$ python -q
>>> import numpy as np
>>> np.set_printoptions(precision=2, suppress=True, linewidth=140, sign=" ")
>>> m1 = np.loadtxt("w.csv", delimiter=",")
>>> print(m1)
[[ -0.1   0.5  24. ]
 [  0.1   0.1 -10. ]
 [  0.3   0.1  -8. ]
 [  0.5  -0.8   8. ]]
>>> hat = m1 @ np.linalg.solve(m1.T @ m1, m1.T)
>>> print(np.diag(hat))
[ 0.98  0.27  0.78  0.98]
>>> print(np.round(np.trace(hat), 2))
3.0
>>> X = np.load("layer1.npy")
>>> print(X)
[[ 0.6  0.7 -6.5]
 [ 1.   0.1  8.5]
 [ 0.6 -0.5 -1.5]
 [-1.   0.3  0.5]
 [-0.8 -1.1 -0.5]
 [-1.8 -1.1 -4.5]]
>>> M2 = np.c_[X[:, :1] @ np.array([[-1]]), np.array([0, -3, 2, 1, 3, 1])]
>>> print(M2)
[[-0.6  0. ]
 [-1.  -3. ]
 [-0.6  2. ]
 [ 1.   1. ]
 [ 0.8  3. ]
 [ 1.8  1. ]]
>>> print(np.round(np.linalg.norm(M2 - X @ np.linalg.lstsq(X, M2)[0], axis=0), 2) + 0)
[ 0.    2.93]
>>> print(np.linalg.matrix_rank(np.c_[X, M2]))
4
>>> x = np.array([-2, -2, 2])
>>> rhs = X @ x
>>> print(rhs)
[-15.6  14.8  -3.2   2.4   2.8  -3.2]
>>> print(np.linalg.solve(X.T @ X, X.T @ rhs))
[-2. -2.  2.]
>>> rng = np.random.default_rng(74)
>>> rhs = rhs + 0.1 * rng.normal(size=6)
>>> print(rhs)
[-15.58  14.82  -3.13   2.38   2.71  -3.23]
>>> c, *_ = np.linalg.lstsq(X, rhs)
>>> print(np.round(np.linalg.norm(rhs - X @ c), 2))
0.08
>>> print(np.round(X.T @ (rhs - X @ c), 2) + 0)
[ 0.  0.  0.]
>>> print(c.round())
[-2. -2.  2.]
>>> print(round(float(np.linalg.norm(m1, 2) / np.linalg.norm(m1)), 2))
1.0
>>> print(np.argsort(-np.linalg.norm(m1, axis=0).round(6), kind="stable")[:3])
[ 2  1  0]
>>> print(np.linalg.matrix_rank(m1, rtol=0.1))
1
>>> print(np.linalg.cond(m1) > 100)
False
>>> hat = X @ np.linalg.solve(X.T @ X, X.T)
>>> print(np.linalg.matrix_rank(np.eye(6) - hat))
3
>>> print(np.trace(hat))
3.0
>>> print(np.round((np.eye(6) - hat) @ X, 2) + 0)
[[ 0.  0.  0.]
 [ 0.  0.  0.]
 [ 0.  0.  0.]
 [ 0.  0.  0.]
 [ 0.  0.  0.]
 [ 0.  0.  0.]]
>>> J = np.load("dump.npy")
>>> print(J)
[[ 0 -2 -3  1  1]
 [ 2  0 -3 -3  1]
 [ 3  3  0  1 -2]
 [-1  3 -1  0  0]
 [-1 -1  2  0  0]]
>>> # null space of dimension 1
>>> left, sig, VT = np.linalg.svd(J, full_matrices=False)
>>> print(np.cumsum(sig ** 2) / np.sum(sig ** 2))
[ 0.39  0.78  0.89  1.    1.  ]
>>> print(np.round(left.T @ left, 2) + 0)
[[ 1.  0.  0.  0.  0.]
 [ 0.  1.  0.  0.  0.]
 [ 0.  0.  1.  0.  0.]
 [ 0.  0.  0.  1.  0.]
 [ 0.  0.  0.  0.  1.]]
>>> print(left.shape, sig.shape, VT.shape)
(5, 5) (5,) (5, 5)
>>> print((sig > 1e-8).sum())
4
>>> print(np.allclose(left * sig @ VT, J))
True
>>> print(np.round(np.sqrt((sig ** 2).sum()), 2), round(np.linalg.norm(J), 2))
8.83 8.83
>>> print(np.round(VT @ VT.T, 2) + 0)
[[ 1.  0.  0.  0.  0.]
 [ 0.  1.  0.  0.  0.]
 [ 0.  0.  1.  0.  0.]
 [ 0.  0.  0.  1.  0.]
 [ 0.  0.  0.  0.  1.]]
